>>> import numpy as np
>>> from numpy import linalg as LA
>>> np.set_printoptions(suppress=True, linewidth=140)
>>> A = np.load("run4.npy")
>>> A
array([[ 2.,  0.,  0.,  0.,  0.,  0.],
       [ 0., -2., -1.,  2.,  2.,  3.],
       [ 0.,  0.,  3.,  0.,  1., -3.],
       [ 0., -1.,  3.,  3.,  0., -1.],
       [ 0., -3., -1.,  2.,  3.,  3.],
       [ 0.,  1.,  3., -2., -1., -3.]])
>>> (LA.matrix_power((A != 0) + (A.T != 0) + np.eye(6), 6) > 0).astype(int)
array([[1, 0, 0, 0, 0, 0],
       [0, 1, 1, 1, 1, 1],
       [0, 1, 1, 1, 1, 1],
       [0, 1, 1, 1, 1, 1],
       [0, 1, 1, 1, 1, 1],
       [0, 1, 1, 1, 1, 1]])
>>> np.round(np.sort(LA.eigvals(A).real), 2)
array([-1.09, -1.09,  1.  ,  1.  ,  2.  ,  4.18])
>>> round(float(LA.det(A)), 2)
68.0
>>> x0 = np.array([1, -1, 2, -1, 1, 2])
>>> y = A @ x0
>>> y
array([2., 6., 1., 2., 8., 0.])
>>> np.round(LA.solve(A, A[:, 4]), 2) + 0
array([0., 0., 0., 0., 1., 0.])
>>> np.round(LA.solve(A.T, A[0]), 2)
array([ 1.,  0.,  0.,  0., -0.,  0.])
>>> blk = np.stack([A, -3 * A, A[::-1]])
>>> blk.sum(axis=0)
array([[-4.,  1.,  3., -2., -1., -3.],
       [ 0.,  1.,  1., -2., -1., -3.],
       [ 0., -1., -3.,  3., -2.,  5.],
       [ 0.,  2., -3., -6.,  1., -1.],
       [ 0.,  4.,  1., -2., -4., -3.],
       [ 2., -2., -6.,  4.,  2.,  6.]])
>>> np.einsum("bij,cij->bc", blk, blk)
array([[ 121., -363.,   76.],
       [-363., 1089., -228.],
       [  76., -228.,  121.]])
>>> LA.matrix_rank(blk)
array([6, 6, 6])
>>> np.round(LA.det(blk), 2)
array([   68., 49572.,   -68.])
>>> A @ A
array([[  4.,   0.,   0.,   0.,   0.,   0.],
       [  0.,  -1.,  12.,   0.,  -2.,  -8.],
       [  0.,  -6.,  -1.,   8.,   9.,   3.],
       [  0.,  -2.,  16.,   9.,   2., -12.],
       [  0.,  -2.,  12.,   0.,  -1.,  -8.],
       [  0.,   0.,  -6.,   0.,   5.,   2.]])
>>> np.round(np.sort(np.abs(LA.eigvals(A))), 2)
array([1.  , 1.  , 2.  , 2.85, 2.85, 4.18])
>>> r0 = np.array([4, 3, 1, 4, 0, -3, 0])
>>> g = np.array([0, 2, -2])
>>> arr = np.outer(r0, g)
>>> arr
array([[ 0,  8, -8],
       [ 0,  6, -6],
       [ 0,  2, -2],
       [ 0,  8, -8],
       [ 0,  0,  0],
       [ 0, -6,  6],
       [ 0,  0,  0]])
>>> x0 = np.array([1, -1, -2])
>>> h1 = np.maximum(arr @ x0, 0)
>>> arr.T @ h1
array([   0,  168, -168])
>>> arr * (h1 > 1e-9)[:, None]
array([[ 0,  8, -8],
       [ 0,  6, -6],
       [ 0,  2, -2],
       [ 0,  8, -8],
       [ 0,  0,  0],
       [ 0,  0,  0],
       [ 0,  0,  0]])
>>> U, sig, Vt = LA.svd(arr)
>>> np.argmax(sig[:-1] / (sig[1:] + 1e-6)) + 1
np.int64(1)
>>> Y = U[:, :1] @ np.diag(sig[:1]) @ Vt[:1]
>>> LA.matrix_rank(Y)
np.int64(1)
>>> LA.lstsq(arr[:-1].T, arr[-1])[2]
np.int32(1)
>>> np.unique(arr.round(6), axis=0).shape
(5, 3)
>>> np.abs(np.diag(LA.qr(arr)[1])) > 1e-9
array([False,  True, False])
>>> np.allclose(arr[:-1].T @ LA.lstsq(arr[:-1].T, arr[-1])[0], arr[-1])
True
>>> U, sig, Vt = LA.svd(arr)
>>> vecs = Vt[:(sig > 1e-8).sum()]
>>> rng = np.random.default_rng(8056)
>>> x0 = arr[1] + 5 * arr[0] + rng.integers(2) * np.eye(3)[0]
>>> x0
array([  0.,  46., -46.])
>>> np.allclose(vecs.T @ vecs @ x0, x0)
True
>>> np.round(vecs.T @ vecs, 2)
array([[ 0. ,  0. ,  0. ],
       [ 0. ,  0.5, -0.5],
       [ 0. , -0.5,  0.5]])
>>> M = np.load("a.npy")
>>> M
array([[ 0,  0, -1,  0],
       [ 1,  0,  0,  0],
       [ 2,  0,  0,  0],
       [ 0, -1,  0,  0],
       [ 0,  1,  0,  0],
       [ 0,  0,  2,  0],
       [ 0,  0,  0,  2],
       [ 0,  0,  0, -1]])
>>> M.reshape(-1, 2)
array([[ 0,  0],
       [-1,  0],
       [ 1,  0],
       [ 0,  0],
       [ 2,  0],
       [ 0,  0],
       [ 0, -1],
       [ 0,  0],
       [ 0,  1],
       [ 0,  0],
       [ 0,  0],
       [ 2,  0],
       [ 0,  0],
       [ 0,  2],
       [ 0,  0],
       [ 0, -1]])
>>> blk = M.reshape(8, 2, -1)
>>> blk.shape
(8, 2, 2)
>>> np.einsum("ihd,jhd->hij", blk, blk).shape
(2, 8, 8)
>>> blk.sum(axis=1)
array([[-1,  0],
       [ 1,  0],
       [ 2,  0],
       [ 0, -1],
       [ 0,  1],
       [ 2,  0],
       [ 0,  2],
       [ 0, -1]])
>>> blk.transpose(1, 0, 2)
array([[[ 0,  0],
        [ 1,  0],
        [ 2,  0],
        [ 0, -1],
        [ 0,  1],
        [ 0,  0],
        [ 0,  0],
        [ 0,  0]],

       [[-1,  0],
        [ 0,  0],
        [ 0,  0],
        [ 0,  0],
        [ 0,  0],
        [ 2,  0],
        [ 0,  2],
        [ 0, -1]]])
>>> Y = np.c_[M[:, :1] @ np.array([[-5]]), np.array([4, 0, 3, 1, 3, 2, 3, 5])]
>>> Y
array([[  0,   4],
       [ -5,   0],
       [-10,   3],
       [  0,   1],
       [  0,   3],
       [  0,   2],
       [  0,   3],
       [  0,   5]])
>>> np.round(LA.lstsq(M, Y[:, 0])[0], 2) + 0
array([-5.,  0.,  0.,  0.])
>>> LA.matrix_rank(np.c_[M, Y])
np.int64(5)
>>> LA.matrix_rank(Y)
np.int64(2)
>>> data = np.load("dump.npy")
>>> data
array([[-98,  -2,  -3,   0],
       [ -2, -23,  -3,   3],
       [ -3,  -2,  38,  -2],
       [  2,  -1,   0, 140]])
>>> vals, vecs = LA.eig(data)
>>> np.round(np.sort(LA.eigvals(data.T)), 2)
array([-98.12, -23.02,  38.16, 139.98])
>>> vals.round(2)
array([-98.12, 139.98,  38.16, -23.02])
>>> np.round(np.sort(LA.eigvals(LA.inv(data))), 2)
array([-0.04, -0.01,  0.01,  0.03])
>>> x0 = np.array([-1, 3, 3, 1])
>>> y = data @ x0
>>> y
array([ 83, -73, 109, 135])
>>> np.round(LA.solve(data, data[:, 2]), 2) + 0
array([0., 0., 1., 0.])
>>> np.round(LA.solve(data, y), 2)
array([-1.,  3.,  3.,  1.])
>>> np.round(LA.solve(data, -2 * y), 2)
array([ 2., -6., -6., -2.])
>>> x0 = np.array([-2, -2, 3, 3])
>>> y = data @ x0
>>> b, lr = np.zeros(4), 1 / LA.norm(data, 2) ** 2
>>> for i in range(5):
...     b -= lr * data.T @ (data @ b - y)
...     if i % 1 == 0: print(i, round(LA.norm(data @ b - y), 2))
... 
0 155.77
1 120.77
2 104.86
3 95.59
4 88.63
>>> np.round(LA.cond(data), 2)
np.float64(6.09)
>>> b.round(2)
array([-1.93, -0.33,  0.92,  3.01])
>>> Y = np.array([[0, 2, 0], [1, 1, 1], [2, 0, 2], [0, 0, 2]])
>>> np.einsum("ik,kj->ji", data, Y)
array([[  -8,  -29,   74,   -1],
       [-198,  -27,   -8,    3],
       [  -8,  -23,   70,  279]])
>>> LA.matrix_rank(np.vstack([data, Y.T]))
np.int64(4)
>>> np.vstack([data, Y.T]).shape
(7, 4)
>>> data @ Y
array([[  -8, -198,   -8],
       [ -29,  -27,  -23],
       [  74,   -8,   70],
       [  -1,    3,  279]])
>>> LA.matrix_rank(data @ Y)
np.int64(3)
>>> Y.T @ data.T
array([[  -8,  -29,   74,   -1],
       [-198,  -27,   -8,    3],
       [  -8,  -23,   70,  279]])
>>> r0 = np.array([8, 9, 4])
>>> np.array([np.convolve(row, r0, "same") for row in data])
array([[-898, -434,  -35,  -12],
       [-202, -239,  -95,   15],
       [ -43,  274,  318,  134],
       [  10,   -1, 1116, 1260]])
>>> np.convolve(data[1], r0)
array([ -16, -202, -239,  -95,   15,   12])
>>> mat = np.load("arr.npy")
>>> mat
array([[ 5,  5,  5,  5,  5,  5],
       [ 5, 10, 10, 10, 10, 10],
       [ 5, 10, 15, 15, 15, 15],
       [ 5, 10, 15, 20, 20, 20],
       [ 5, 10, 15, 20, 25, 25],
       [ 5, 10, 15, 20, 25, 30]])
>>> vals, vecs = LA.eigh(mat)
>>> x0 = np.array([2, 2, 0, 1, 0, 1])
>>> np.round(vecs * np.maximum(vals, 0) @ vecs.T, 2)
array([[ 5.,  5.,  5.,  5.,  5.,  5.],
       [ 5., 10., 10., 10., 10., 10.],
       [ 5., 10., 15., 15., 15., 15.],
       [ 5., 10., 15., 20., 20., 20.],
       [ 5., 10., 15., 20., 25., 25.],
       [ 5., 10., 15., 20., 25., 30.]])
>>> gram = mat.T @ mat
>>> np.allclose(gram, gram.T)
True
>>> np.round(LA.eigvalsh(gram)[::-1], 2)
array([7401.9 ,   98.82,   15.  ,    4.98,    2.54,    1.76])
>>> (mat @ mat.T).shape
(6, 6)
>>> x0 = np.ones(6)
>>> for _ in range(7):
...     x0 = mat @ x0
...     x0 /= LA.norm(x0)
...     print(round(x0 @ mat @ x0, 2))
... 
85.92
86.03
86.03
86.03
86.03
86.03
86.03
>>> x0.round(2)
array([0.13, 0.26, 0.37, 0.46, 0.52, 0.55])
>>> round(LA.eigvalsh(mat)[-1], 2)
np.float64(86.03)
